$ ipython --no-banner

In [1]: import numpy as np

In [2]: from numpy import linalg as LA

In [3]: np.set_printoptions(precision=3, suppress=True, linewidth=140)

In [4]: M2 = np.array([[0, -3, 1, -3, -1, 3, 3, -2, 3, -3, -3, 2, -2],
   ...:     [-1, 3, -3, 0, 1, -3, 2, -3, 3, 2, -2, -3, 2],
   ...:     [0, -2, -3, -3, 3, -2, 0, 3, 2, -1, -1, -1, 3],
   ...:     [-3, 3, 0, 3, -3, -1, 0, 0, -3, -1, 0, -1, -1],
   ...:     [-2, 0, 1, 2, 3, -2, 3, 3, -3, 0, -1, 0, 0],
   ...:     [3, -1, 2, -2, 2, 0, -3, -1, 3, 2, 3, 3, -1],
   ...:     [2, 3, -2, -3, 0, 3, -2, 0, 0, 0, 3, 0, 2],
   ...:     [1, 1, -1, -2, 2, -2, 3, 0, -3, 1, -1, 2, 1],
   ...:     [0, -2, 0, 1, 0, 2, 0, 0, 0, 3, -2, -3, 0],
   ...:     [-2, 0, 0, 2, 1, 1, 0, 1, 2, 1, -1, 3, 0],
   ...:     [3, 3, 2, 0, 2, -3, -3, 0, 3, -2, 2, -1, 0],
   ...:     [3, 1, -2, -3, 3, 2, -1, 2, 3, 3, -1, -3, -3],
   ...:     [0, -3, -2, -2, -2, 2, -3, 1, 0, 0, 2, -2, 2]])

In [5]: K = M2 - M2.T

In [6]: print(K)
[[ 0 -2  1  0  1  0  1 -3  3 -1 -6 -1 -2]
 [ 2  0 -1 -3  1 -2 -1 -4  5  2 -5 -4  5]
 [-1  1  0 -3  2 -4  2  4  2 -1 -3  1  5]
 [ 0  3  3  0 -5  1  3  2 -4 -3  0  2  1]
 [-1 -1 -2  5  0 -4  3  1 -3 -1 -3 -3  2]
 [ 0  2  4 -1  4  0 -6  1  1  1  6  1 -3]
 [-1  1 -2 -3 -3  6  0 -3  0  0  6  1  5]
 [ 3  4 -4 -2 -1 -1  3  0 -3  0 -1  0  0]
 [-3 -5 -2  4  3 -1  0  3  0  1 -5 -6  0]
 [ 1 -2  1  3  1 -1  0  0 -1  0  1  0  0]
 [ 6  5  3  0  3 -6 -6  1  5 -1  0  0 -2]
 [ 1  4 -1 -2  3 -1 -1  0  6  0  0  0 -1]
 [ 2 -5 -5 -1 -2  3 -5  0  0  0  2  1  0]]

In [7]: t = np.radians(15)

In [8]: r_ = np.eye(13)

In [9]: r_[11, 11] = r_[9, 9] = np.cos(t)

In [10]: r_[11, 9], r_[9, 11] = -np.sin(t), np.sin(t)

In [11]: M2 = K @ r_.T

In [12]: print(np.allclose(K @ K.T, M2 @ M2.T))
True

In [13]: print([round(float(x), 3) for x in LA.svd(K, compute_uv=False)[:3]])
[18.212, 18.212, 13.444]

In [14]: print(LA.matrix_rank(K, rtol=0.1))
10

In [15]: vec = np.array([3, 0, -2, -5, 0, 1, 2, -1, 5, 1, 1, 1, 0])

In [16]: print(vec @ K @ vec)
0

In [17]: O = LA.solve(np.eye(13) - K, np.eye(13) + K)

In [18]: print(round(float(LA.det(O)), 3))
1.0

In [19]: data = np.loadtxt("run10.csv", delimiter=",")

In [20]: print(data)
[[ 27.  -2.  -4.  -3.  15.   2.   3.  -5.   1.]
 [ -2.  22.  -6.  -2. -14.   1.  -2.  11. -13.]
 [ -4.  -6.  17.  10.   3.  -9.  23.   3.   3.]
 [ -3.  -2.  10.  20.  -3. -21.  24.  -2.  13.]
 [ 15. -14.   3.  -3.  28.  -6.   4. -15.   3.]
 [  2.   1.  -9. -21.  -6.  45. -22.   4.  -8.]
 [  3.  -2.  23.  24.   4. -22.  45.   1.  10.]
 [ -5.  11.   3.  -2. -15.   4.   1.  18. -12.]
 [  1. -13.   3.  13.   3.  -8.  10. -12.  21.]]

In [21]: vals, evecs = LA.eigh(data)

In [22]: print((vals > 1e-8).sum(), (vals < -1e-8).sum())
7 0

In [23]: print(np.unique(vals.round(6) + 0, return_counts=True)[1])
[2 1 1 1 1 1 1 1]

In [24]: print(LA.eigvalsh(data + -3 * np.eye(9)))
[-3.    -3.    -2.593  4.726 15.614 25.462 28.388 55.47  94.932]

In [25]: print(np.round(LA.eigvalsh(data @ data), 3) + 0)
[   0.       0.       0.166   59.692  346.496  810.107  985.238 3418.718 9590.583]

In [26]: print(np.round(LA.svd(data, compute_uv=False), 3) + 0)
[97.932 58.47  31.388 28.462 18.614  7.726  0.407  0.     0.   ]

In [27]: print(round(float(vals.sum()), 3), np.trace(data))
243.0 243.0

In [28]: print(vals.round(3) + 0)
[ 0.     0.     0.407  7.726 18.614 28.462 31.388 58.47  97.932]

In [29]: cov = data.T @ data

In [30]: print(np.trace(cov), (data ** 2).sum())
15211.0 15211.0

In [31]: print(np.round(LA.svd(data, compute_uv=False) ** 2, 3) + 0)
[9590.583 3418.718  985.238  810.107  346.496   59.692    0.166    0.       0.   ]

In [32]: print(cov)
[[ 1022.  -350.  -110.  -169.   928.    57.    77.  -479.   142.]
 [ -350.  1019.  -349.  -356.  -960.   435.  -523.   804.  -807.]
 [ -110.  -349.  1078.  1159.   239. -1318.  1909.   -55.   593.]
 [ -169.  -356.  1159.  1712.   160. -2085.  2363.  -224.  1009.]
 [  928.  -960.   239.   160.  1509.  -558.   509.  -960.   582.]
 [   57.   435. -1318. -2085.  -558.  3152. -2787.   432. -1125.]
 [   77.  -523.  1909.  2363.   509. -2787.  3744.  -221.  1246.]
 [ -479.   804.   -55.  -224.  -960.   432.  -221.   869.  -700.]
 [  142.  -807.   593.  1009.   582. -1125.  1246.  -700.  1106.]]

In [33]: print((data @ data.T).shape)
(9, 9)

In [34]: rk = LA.matrix_rank(data)

In [35]: print(rk)
7

In [36]: null = LA.svd(data)[2][rk:].T

In [37]: print(np.allclose(data @ null, 0))
True

In [38]: Uu, sig, Vh = LA.svd(K)

In [39]: evecs = Vh[:(sig > 1e-8).sum()]

In [40]: rng = np.random.default_rng(6549)

In [41]: vec = K[7] + -2 * K[4] + rng.integers(2) * np.eye(13)[7]

In [42]: print(vec)
[  5.   6.   0. -12.  -1.   7.  -3.  -1.   3.   2.   5.   6.  -4.]

In [43]: print(np.diag(evecs.T @ evecs))
[0.997 0.904 0.996 0.858 0.964 0.9   0.914 1.    0.982 0.912 0.841 0.789 0.943]

In [44]: print(LA.matrix_rank(np.vstack([K, vec])))
13

In [45]: print(np.allclose(evecs.T @ evecs @ vec, vec))
False
